>>> import numpy as np
>>> import numpy.linalg as la
>>> np.set_printoptions(precision=2, suppress=True, linewidth=160)
>>> rd = lambda a: np.round(a, 2) + 0
>>> mat = np.load("w.npy")
>>> print(mat)
[[ 1 -1  3  0  2  0 -2  3 -1 -3  1 -3]
 [ 0 -1 -3  2  3  3 -2 -1  0  2 -3 -1]
 [ 0  0 -3  3 -3  0 -2 -1 -3 -2  0  2]
 [ 0  0  0 -3  1 -3 -3 -1  1  1  1  3]
 [ 0  0  0  0  1  1 -1 -1  0  2  1 -2]
 [ 0  0  0  0  0  0 -2  2  1  3 -2 -3]
 [ 0  0  0  0  0  0 -3  0  2 -1 -1  3]
 [ 0  0  0  0  0  0  0 -1  3  1 -1  1]
 [ 0  0  0  0  0  0  0  0  3 -2 -2 -3]
 [ 0  0  0  0  0  0  0  0  0 -2 -2 -3]
 [ 0  0  0  0  0  0  0  0  0  0  1 -2]
 [ 0  0  0  0  0  0  0  0  0  0  0  2]]
>>> rk = la.matrix_rank(mat)
>>> print(rk)
11
>>> ns = la.svd(mat)[2][rk:].T
>>> print(la.matrix_rank(mat.T @ mat), la.matrix_rank(mat @ mat.T))
11 11
>>> print(np.allclose(mat @ ns, 0))
True
>>> print(np.allclose(mat[:-1].T @ la.lstsq(mat[:-1].T, mat[-1])[0], mat[-1]))
True
>>> print(rd(np.trace(la.pinv(mat) @ mat)))
11.0
>>> print(la.lstsq(mat[:-1].T, mat[-1])[2])
11
>>> print(np.abs(np.diag(la.qr(mat)[1])) > 1e-9)
[ True  True  True  True  True False  True  True  True  True  True  True]
>>> print(rd(mat @ la.pinv(mat) @ mat))
[[ 1. -1.  3.  0.  2.  0. -2.  3. -1. -3.  1. -3.]
 [ 0. -1. -3.  2.  3.  3. -2. -1.  0.  2. -3. -1.]
 [ 0.  0. -3.  3. -3.  0. -2. -1. -3. -2.  0.  2.]
 [ 0.  0.  0. -3.  1. -3. -3. -1.  1.  1.  1.  3.]
 [ 0.  0.  0.  0.  1.  1. -1. -1.  0.  2.  1. -2.]
 [ 0.  0.  0.  0.  0.  0. -2.  2.  1.  3. -2. -3.]
 [ 0.  0.  0.  0.  0.  0. -3.  0.  2. -1. -1.  3.]
 [ 0.  0.  0.  0.  0.  0.  0. -1.  3.  1. -1.  1.]
 [ 0.  0.  0.  0.  0.  0.  0.  0.  3. -2. -2. -3.]
 [ 0.  0.  0.  0.  0.  0.  0.  0.  0. -2. -2. -3.]
 [ 0.  0.  0.  0.  0.  0.  0.  0.  0.  0.  1. -2.]
 [ 0.  0.  0.  0.  0.  0.  0.  0.  0.  0.  0.  2.]]
>>> print(np.count_nonzero(mat))
70
>>> mat[:, 12]
Traceback (most recent call last):
  File "<python-input-17>", line 1, in <module>
    mat[:, 12]
    ~~~^^^^^^^
IndexError: index 12 is out of bounds for axis 1 with size 12
>>> print(rd(mat.mean(axis=0)))
[ 0.08 -0.17 -0.25  0.17  0.33  0.08 -1.25  0.    0.5  -0.08 -0.58 -0.5 ]
>>> print(mat.shape)
(12, 12)
>>> print(np.abs(mat).max())
3
>>> print(mat.sum(axis=0))
[  1  -2  -3   2   4   1 -15   0   6  -1  -7  -6]
>>> print(la.matrix_rank(mat))
11
>>> print(mat - mat[0])
[[ 0  0  0  0  0  0  0  0  0  0  0  0]
 [-1  0 -6  2  1  3  0 -4  1  5 -4  2]
 [-1  1 -6  3 -5  0  0 -4 -2  1 -1  5]
 [-1  1 -3 -3 -1 -3 -1 -4  2  4  0  6]
 [-1  1 -3  0 -1  1  1 -4  1  5  0  1]
 [-1  1 -3  0 -2  0  0 -1  2  6 -3  0]
 [-1  1 -3  0 -2  0 -1 -3  3  2 -2  6]
 [-1  1 -3  0 -2  0  2 -4  4  4 -2  4]
 [-1  1 -3  0 -2  0  2 -3  4  1 -3  0]
 [-1  1 -3  0 -2  0  2 -3  1  1 -3  0]
 [-1  1 -3  0 -2  0  2 -3  1  3  0  1]
 [-1  1 -3  0 -2  0  2 -3  1  3 -1  5]]
>>> np.zeros(12, 12)
Traceback (most recent call last):
  File "<python-input-24>", line 1, in <module>
    np.zeros(12, 12)
    ~~~~~~~~^^^^^^^^
TypeError: Cannot interpret '12' as a data type
>>> print(np.unravel_index(np.abs(mat).argmax(), mat.shape))
(np.int64(0), np.int64(2))
>>> print(rd(la.svd(mat, compute_uv=False)))
[9.59 8.19 7.68 6.24 5.59 4.   3.24 2.42 0.96 0.67 0.04 0.  ]
>>> print(rd(la.norm(mat)))
17.94
